>>> import numpy as np
>>> np.set_printoptions(precision=3, suppress=True, linewidth=160, legacy="1.25")
>>> rd = lambda a: np.round(a, 3) + 0
>>> arr = np.load("test11.npy")
>>> arr
array([[0, 0, 0, 1],
       [0, 0, 1, 1],
       [0, 1, 0, 1],
       [1, 1, 1, 0]])
>>> np.linalg.matrix_rank(arr)
4
>>> np.count_nonzero(arr)
8
>>> arr.sum(axis=1)
array([1, 2, 2, 3])
>>> arr - arr[0]
array([[ 0,  0,  0,  0],
       [ 0,  0,  1,  0],
       [ 0,  1,  0,  0],
       [ 1,  1,  1, -1]])
>>> np.abs(arr).max()
1
>>> rd(np.linalg.norm(arr))
2.828
>>> arr[4]
Traceback (most recent call last):
  File "<python-input-11>", line 1, in <module>
    arr[4]
    ~~~^^^
IndexError: index 4 is out of bounds for axis 0 with size 4
>>> np.unravel_index(np.abs(arr).argmax(), arr.shape)
(0, 3)
>>> np.argwhere(np.triu(arr))
array([[0, 3],
       [1, 2],
       [1, 3],
       [2, 3]])
>>> Lm = np.diag(arr.sum(axis=1)) - arr
>>> rd(np.linalg.eigvalsh(Lm))
array([0., 1., 3., 4.])
>>> np.linalg.matrix_rank(Lm)
3
>>> (np.linalg.eigvalsh(Lm) < 1e-8).sum()
1
>>> other = np.array([[-3, -1, -1], [2, -3, 0], [-3, 2, -3]])
>>> C = np.array([[1, 2], [2, 1]])
>>> M = np.block([[other, np.zeros((3, 2))], [np.zeros((2, 3)), C]])
>>> M
array([[-3., -1., -1.,  0.,  0.],
       [ 2., -3.,  0.,  0.,  0.],
       [-3.,  2., -3.,  0.,  0.],
       [ 0.,  0.,  0.,  1.,  2.],
       [ 0.,  0.,  0.,  2.,  1.]])
>>> vec = np.array([2, 2, 2, 1, 1])
>>> y = M @ vec
>>> coef, lr = np.zeros(5), 1 / np.linalg.norm(M, 2) ** 2
>>> for i in range(300):
...     coef -= lr * M.T @ (M @ coef - y)
...     if i % 50 == 0: print(i, round(np.linalg.norm(M @ coef - y), 3))
... 
0 7.494
50 0.014
100 0.0
150 0.0
200 0.0
250 0.0
>>> rd(coef)
array([2., 2., 2., 1., 1.])
>>> rd(np.linalg.cond(M))
5.879
>>> rng = np.random.default_rng(44)
>>> lab = rng.permutation(5)
>>> other = M[:, lab] * rng.choice([-1, 1], 5)
>>> other
array([[-1., -0., -3.,  0.,  1.],
       [ 0., -0.,  2.,  0.,  3.],
       [-3., -0., -3.,  0., -2.],
       [ 0., -1.,  0.,  2., -0.],
       [ 0., -2.,  0.,  1., -0.]])
>>> U, _, VT = np.linalg.svd(M.T @ other)
>>> rd(np.linalg.lstsq(M, other)[0])
array([[ 0.,  0.,  1.,  0.,  0.],
       [ 0.,  0.,  0.,  0., -1.],
       [ 1.,  0.,  0.,  0.,  0.],
       [ 0., -1.,  0.,  0.,  0.],
       [ 0.,  0.,  0.,  1.,  0.]])
>>> def softmax(z):
...     e = np.exp(z - z.max(axis=-1, keepdims=True))
...     return e / e.sum(axis=-1, keepdims=True)
... 
>>> rd(softmax(other).sum(axis=1))
array([1., 1., 1., 1., 1.])
>>> S = other @ other.T / np.sqrt(5)
>>> rd(softmax(S + np.triu(np.full(S.shape, -np.inf), 1)))
array([[1.   , 0.   , 0.   , 0.   , 0.   ],
       [0.001, 0.999, 0.   , 0.   , 0.   ],
       [0.005, 0.   , 0.995, 0.   , 0.   ],
       [0.081, 0.081, 0.081, 0.757, 0.   ],
       [0.055, 0.055, 0.055, 0.326, 0.51 ]])
